$ ipython --no-banner

In [1]: import numpy as np

In [2]: import numpy.linalg as la

In [3]: np.set_printoptions(suppress=True, linewidth=100)

In [4]: J = np.load("arr.npy")

In [5]: J
Out[5]: 
array([[ 0.129, -1.88 ,  1.445],
       [-3.245,  4.084,  3.832],
       [-0.236,  0.454, -0.36 ],
       [ 1.998, -3.321, -2.37 ],
       [ 2.63 , -2.901, -2.93 ],
       [-3.247,  2.751,  1.28 ],
       [ 0.088,  0.891, -2.998],
       [-0.49 ,  1.501,  1.328],
       [ 1.096,  0.279, -2.079],
       [ 1.733, -1.771,  1.969],
       [-1.044,  0.016,  0.222],
       [ 2.047, -2.673, -2.139],
       [ 0.273, -2.057, -4.149],
       [ 0.79 ,  2.731,  1.92 ]])

In [6]: Ac = J - J.mean(axis=0)

In [7]: left, sig, VT = la.svd(Ac, full_matrices=False)

In [8]: np.abs(VT[0]).argmax()
Out[8]: np.int64(1)

In [9]: np.round(VT[0] * np.sign(VT[0, np.abs(VT[0]).argmax()]), 3)
Out[9]: array([-0.453,  0.644,  0.616])

In [10]: np.round(sig ** 2 / (sig ** 2).sum(), 3)
Out[10]: array([0.779, 0.165, 0.057])

In [11]: round((sig ** 2).sum() ** 2 / (sig ** 4).sum(), 3)
Out[11]: np.float64(1.571)

In [12]: np.round(Ac.mean(axis=0), 3) + 0
Out[12]: array([0., 0., 0.])

In [13]: np.abs(left[:, 0]).argmax()
Out[13]: np.int64(1)

In [14]: sig.round(3)
Out[14]: array([12.153,  5.587,  3.286])

In [15]: np.searchsorted(np.cumsum(sig ** 2) / (sig ** 2).sum(), 0.9) + 1
Out[15]: np.int64(2)

In [16]: np.round(np.abs(VT[-1]), 3)
Out[16]: array([0.8  , 0.599, 0.039])
